% ipython --no-banner

In [1]: import numpy as np

In [2]: np.set_printoptions(precision=2, suppress=True, linewidth=120, sign=" ")

In [3]: J = np.load("mat.npy")

In [4]: J
Out[4]: 
array([[ 1,  0,  0],
       [ 0,  0,  1],
       [ 0,  1,  0]])

In [5]: B = J / np.linalg.norm(J, axis=1, keepdims=True)

In [6]: gram = B @ B.T

In [7]: (gram - 2 * np.eye(3)).round(6).argmax(axis=1)
Out[7]: array([ 1,  0,  0])

In [8]: gram
Out[8]: 
array([[ 1.,  0.,  0.],
       [ 0.,  1.,  0.],
       [ 0.,  0.,  1.]])

In [9]: np.argwhere(np.triu(np.abs(gram) > 0.95, 1))
Out[9]: array([], shape=(0, 2), dtype=int64)

In [10]: np.linalg.norm(B, axis=1)
Out[10]: array([ 1.,  1.,  1.])

In [11]: np.sort(np.linalg.eigvals(J).real)
Out[11]: array([-1.,  1.,  1.])

In [12]: J @ J
Out[12]: 
array([[ 1,  0,  0],
       [ 0,  1,  0],
       [ 0,  0,  1]])

In [13]: (np.linalg.matrix_power((J != 0) + (J.T != 0) + np.eye(3), 3) > 0).astype(int)
Out[13]: 
array([[ 1,  0,  0],
       [ 0,  1,  1],
       [ 0,  1,  1]])

In [14]: data = np.array([[0, 3, 2, -1, -2],
    ...:     [0, 0, -2, 2, -1],
    ...:     [0, 0, 0, 1, 2],
    ...:     [0, 0, 0, 0, 3],
    ...:     [0, 0, 0, 0, 0]])

In [15]: def softmax(z):
    ...:     e = np.exp(z - z.max(axis=-1, keepdims=True))
    ...:     return e / e.sum(axis=-1, keepdims=True)
    ...: 

In [16]: softmax(data).sum(axis=1)
Out[16]: array([ 1.,  1.,  1.,  1.,  1.])

In [17]: softmax(data[4] + 2)
Out[17]: array([ 0.2,  0.2,  0.2,  0.2,  0.2])

In [18]: softmax(data[4])
Out[18]: array([ 0.2,  0.2,  0.2,  0.2,  0.2])

In [19]: att = data @ data.T / np.sqrt(5)

In [20]: np.round(softmax(att), 2) + 0
Out[20]: 
array([[ 1.  ,  0.  ,  0.  ,  0.  ,  0.  ],
       [ 0.  ,  0.96,  0.02,  0.  ,  0.02],
       [ 0.  ,  0.04,  0.36,  0.56,  0.04],
       [ 0.  ,  0.  ,  0.2 ,  0.78,  0.01],
       [ 0.2 ,  0.2 ,  0.2 ,  0.2 ,  0.2 ]])

In [21]: X = np.loadtxt("run14.csv", delimiter=",")

In [22]: X
Out[22]: 
array([[ 5.,  4., -3., -3.],
       [ 5., -1.,  2.,  1.],
       [-2.,  3.,  5.,  3.],
       [-1.,  0., -2.,  5.],
       [-5.,  1.,  3.,  4.]])

In [23]: proj = X @ np.linalg.solve(X.T @ X, X.T)

In [24]: np.round(np.linalg.eigvalsh(proj), 2) + 0
Out[24]: array([ 0.,  1.,  1.,  1.,  1.])

In [25]: np.round((np.eye(5) - proj) @ X, 2) + 0
Out[25]: 
array([[ 0.,  0.,  0.,  0.],
       [ 0.,  0.,  0.,  0.],
       [ 0.,  0.,  0.,  0.],
       [ 0.,  0.,  0.,  0.],
       [ 0.,  0.,  0.,  0.]])

In [26]: proj @ X[:, 2]
Out[26]: array([-3.,  2.,  5., -2.,  3.])

In [27]: np.linalg.matrix_rank(X)
Out[27]: np.int64(4)

In [28]: X[:, 4]
IndexError: index 4 is out of bounds for axis 1 with size 4


In [29]: np.unravel_index(np.abs(X).argmax(), X.shape)
Out[29]: (np.int64(0), np.int64(0))

In [30]: np.count_nonzero(X)
Out[30]: np.int64(19)

In [31]: X.sum(axis=1)
Out[31]: array([ 3.,  7.,  9.,  2.,  3.])

In [32]: mat = np.diag(10 * np.array([2, 2, 2])) + np.array([[-3, -1, -1], [-1, 0, 0], [-2, -2, -3]])

In [33]: mat
Out[33]: 
array([[17, -1, -1],
       [-1, 20,  0],
       [-2, -2, 17]])

In [34]: ev, V = np.linalg.eig(mat)

In [35]: np.sort(np.linalg.eigvals(mat.T))
Out[35]: array([ 15.33,  18.52,  20.15])

In [36]: Q, V = np.linalg.qr(mat[:, :2])[0], np.linalg.qr(mat[:, 2:])[0]

In [37]: sig = np.linalg.svd(Q.T @ V, compute_uv=False)

In [38]: sig
Out[38]: array([ 0.21])

In [39]: np.round(softmax(mat[0]), 2) + 0
Out[39]: array([ 1.,  0.,  0.])

In [40]: softmax(mat).sum(axis=1)
Out[40]: array([ 1.,  1.,  1.])

In [41]: att = mat @ mat.T / np.sqrt(3)

In [42]: np.round(softmax(att), 2) + 0
Out[42]: 
array([[ 1.,  0.,  0.],
       [ 0.,  1.,  0.],
       [ 0.,  0.,  1.]])

In [43]: rng = np.random.default_rng(35674)

In [44]: idx = rng.permutation(3)

In [45]: idx
Out[45]: array([ 1,  2,  0])

In [46]: B = mat[idx][:, idx]

In [47]: np.trace(B)
Out[47]: np.int64(54)

In [48]: np.sort(np.abs(np.linalg.eigvals(B)))
Out[48]: array([ 15.33,  18.52,  20.15])

In [49]: np.diag(B)
Out[49]: array([ 20,  17,  17])

In [50]: np.allclose(B, mat)
Out[50]: False

In [51]: round(np.linalg.det(B), 2), round(np.linalg.det(mat[idx]), 2)
Out[51]: (np.float64(5721.0), np.float64(5721.0))

In [52]: E = np.minimum.outer(np.arange(1, 6), np.arange(1, 6)) * 3

In [53]: E
Out[53]: 
array([[  3,   3,   3,   3,   3],
       [  3,   6,   6,   6,   6],
       [  3,   6,   9,   9,   9],
       [  3,   6,   9,  12,  12],
       [  3,   6,   9,  12,  15]])

In [54]: ev, V = np.linalg.eigh(J)

In [55]: vec = np.array([1, 3, 3])

In [56]: vec @ J @ vec
Out[56]: np.int64(19)

In [57]: V * np.maximum(ev, 0) @ V.T
Out[57]: 
array([[ 1. ,  0. ,  0. ],
       [ 0. ,  0.5,  0.5],
       [ 0. ,  0.5,  0.5]])

In [58]: L = np.linalg.cholesky(E)

In [59]: E / np.sqrt(np.outer(np.diag(E), np.diag(E)))
Out[59]: 
array([[ 1.  ,  0.71,  0.58,  0.5 ,  0.45],
       [ 0.71,  1.  ,  0.82,  0.71,  0.63],
       [ 0.58,  0.82,  1.  ,  0.87,  0.77],
       [ 0.5 ,  0.71,  0.87,  1.  ,  0.89],
       [ 0.45,  0.63,  0.77,  0.89,  1.  ]])

In [60]: round(np.prod(np.diag(L)) ** 2, 2), round(float(np.linalg.det(E)), 2)
Out[60]: (np.float64(243.0), 243.0)

In [61]: np.linalg.eigvalsh(E).min() > 0
Out[61]: np.True_

In [62]: L
Out[62]: 
array([[ 1.73,  0.  ,  0.  ,  0.  ,  0.  ],
       [ 1.73,  1.73,  0.  ,  0.  ,  0.  ],
       [ 1.73,  1.73,  1.73,  0.  ,  0.  ],
       [ 1.73,  1.73,  1.73,  1.73,  0.  ],
       [ 1.73,  1.73,  1.73,  1.73,  1.73]])

In [63]: K = np.load("data.npy")

In [64]: K
Out[64]: 
array([[ 1.  ,  0.9 ,  0.81,  0.73,  0.66],
       [ 0.9 ,  1.  ,  0.9 ,  0.81,  0.73],
       [ 0.81,  0.9 ,  1.  ,  0.9 ,  0.81],
       [ 0.73,  0.81,  0.9 ,  1.  ,  0.9 ],
       [ 0.66,  0.73,  0.81,  0.9 ,  1.  ]])

In [65]: B = np.array([[2, 3, 3], [5, 1, 4], [2, 5, 0], [4, 0, 1], [2, 5, 0]])

In [66]: np.einsum("ij,ij->", K, B)
ValueError: operands could not be broadcast together with remapped shapes [original->remapped]: (5,5)->(5,5) (5,3)->(5,3) 


In [67]: np.einsum("ij->j", K)
Out[67]: array([ 4.1 ,  4.34,  4.42,  4.34,  4.1 ])

In [68]: B @ K
ValueError: matmul: Input operand 1 has a mismatch in its core dimension 0, with gufunc signature (n?,k),(k,m?)->(n?,m?) (size 5 is different from 3)


In [69]: np.linalg.matrix_rank(np.vstack([K, B.T]))
Out[69]: np.int64(5)

In [70]: f = np.array([2, 3, 3, -2, 0])

In [71]: B = K + np.outer(f, np.eye(5)[1])

In [72]: np.linalg.matrix_rank(np.linalg.inv(B) - np.linalg.inv(K), tol=1e-8)
Out[72]: np.int64(1)

In [73]: M = np.load("m.npy")

In [74]: M
Out[74]: 
array([[ 0.77, -0.16,  0.39],
       [-0.16,  0.89,  0.27],
       [ 0.39,  0.27,  0.34]])

In [75]: ev, V = np.linalg.eigh(M)

In [76]: vec = np.array([1, -3, -2])

In [77]: round(float(vec @ M @ vec / (vec @ vec)), 2), round(float(ev[0]), 2), round(float(ev[-1]), 2)
Out[77]: (0.91, -0.0, 1.0)

In [78]: Uu, sig, Vt = np.linalg.svd(M)

In [79]: V = Vt[:(sig > 1e-8).sum()]

In [80]: vec = M[2] + -3 * M[0] + rng.integers(2) * np.eye(3)[0]

In [81]: vec
Out[81]: array([-0.92,  0.74, -0.84])

In [82]: np.diag(V.T @ V)
Out[82]: array([ 0.77,  0.89,  0.34])

In [83]: rank = np.linalg.matrix_rank(M)

In [84]: rank
Out[84]: np.int64(2)

In [85]: null = np.linalg.svd(M)[2][rank:].T

In [86]: [int(np.linalg.matrix_rank(np.delete(M, i, axis=0))) for i in range(3)]
Out[86]: [2, 2, 2]

In [87]: [int(np.linalg.matrix_rank(M[:, :j + 1])) for j in range(3)]
Out[87]: [1, 2, 2]

In [88]: [int(np.linalg.matrix_rank(M[:i])) for i in range(1, len(M) + 1)]
Out[88]: [1, 2, 2]

In [89]: null[:, 0] / null[np.abs(null[:, 0]).round(6).argmax(), 0]
Out[89]: array([-0.59, -0.4 ,  1.  ])

In [90]: Uu, sig, Vt = np.linalg.svd(M)

In [91]: sig.round(2) + 0
Out[91]: array([ 1.,  1.,  0.])

In [92]: np.argmax(sig[:-1] / (sig[1:] + 1e-6)) + 1
Out[92]: np.int64(2)

In [93]: B = Uu[:, :2] @ np.diag(sig[:2]) @ Vt[:2]

In [94]: round(np.abs(M - B).max(), 2)
Out[94]: np.float64(0.0)

In [95]: np.linalg.matrix_rank(B)
Out[95]: np.int64(2)

In [96]: np.round(np.linalg.norm(M - B, 2), 2), np.round(sig[2], 2)
Out[96]: (np.float64(0.0), np.float64(0.0))

In [97]: arr = np.loadtxt("layer4.csv", delimiter=",")

In [98]: arr
Out[98]: 
array([[ 0.89, -0.32,  0.32],
       [-0.32,  0.05,  0.95],
       [ 0.32,  0.95,  0.05]])

In [99]: vec = np.array([2, 0, -3])

In [100]: round(float(np.linalg.norm(vec)), 2), np.round(np.linalg.norm(arr @ vec), 2)
Out[100]: (3.61, np.float64(3.61))

In [101]: np.sort(np.abs(np.degrees(np.angle(np.linalg.eigvals(arr)))))
Out[101]: array([   0.,    0.,  180.])

In [102]: round(np.linalg.det(arr), 2)
Out[102]: np.float64(-1.0)

In [103]: 3 - np.linalg.matrix_rank(arr - np.eye(3), tol=1e-8)
Out[103]: np.int64(2)

In [104]: Uu, sig, Vt = np.linalg.svd(arr, full_matrices=False)

In [105]: (sig > 1e-8).sum()
Out[105]: np.int64(3)

In [106]: Uu.shape, sig.shape, Vt.shape
Out[106]: ((3, 3), (3,), (3, 3))

In [107]: np.round(Uu.T @ Uu, 2) + 0
Out[107]: 
array([[ 1.,  0.,  0.],
       [ 0.,  1.,  0.],
       [ 0.,  0.,  1.]])

In [108]: sig
Out[108]: array([ 1.,  1.,  1.])

In [109]: round(np.sqrt((sig ** 2).sum()), 2), round(np.linalg.norm(arr), 2)
Out[109]: (np.float64(1.73), np.float64(1.73))

In [110]: Vt @ Vt.T
Out[110]: 
array([[ 1.,  0.,  0.],
       [ 0.,  1.,  0.],
       [ 0.,  0.,  1.]])

In [111]: np.cumsum(sig ** 2) / np.sum(sig ** 2)
Out[111]: array([ 0.33,  0.67,  1.  ])

In [112]: np.round(Uu.T @ arr @ Vt.T, 2) + 0
Out[112]: 
array([[ 1.,  0.,  0.],
       [ 0.,  1.,  0.],
       [ 0.,  0.,  1.]])

In [113]: np.poly(arr)
Out[113]: array([ 1., -1., -1.,  1.])

In [114]: np.kron(np.eye(2, dtype=int), arr)
Out[114]: 
array([[ 0.89, -0.32,  0.32,  0.  , -0.  ,  0.  ],
       [-0.32,  0.05,  0.95, -0.  ,  0.  ,  0.  ],
       [ 0.32,  0.95,  0.05,  0.  ,  0.  ,  0.  ],
       [ 0.  , -0.  ,  0.  ,  0.89, -0.32,  0.32],
       [-0.  ,  0.  ,  0.  , -0.32,  0.05,  0.95],
       [ 0.  ,  0.  ,  0.  ,  0.32,  0.95,  0.05]])

In [115]: np.einsum("ii->", arr)
Out[115]: np.float64(1.0)

In [116]: np.einsum("ij,ji->", arr, arr)
Out[116]: np.float64(3.0)

In [117]: round(float(np.linalg.eigvals(arr).sum().real), 2)
Out[117]: 1.0

In [118]: np.round(np.linalg.det(arr[::-1]), 2)
Out[118]: np.float64(1.0)
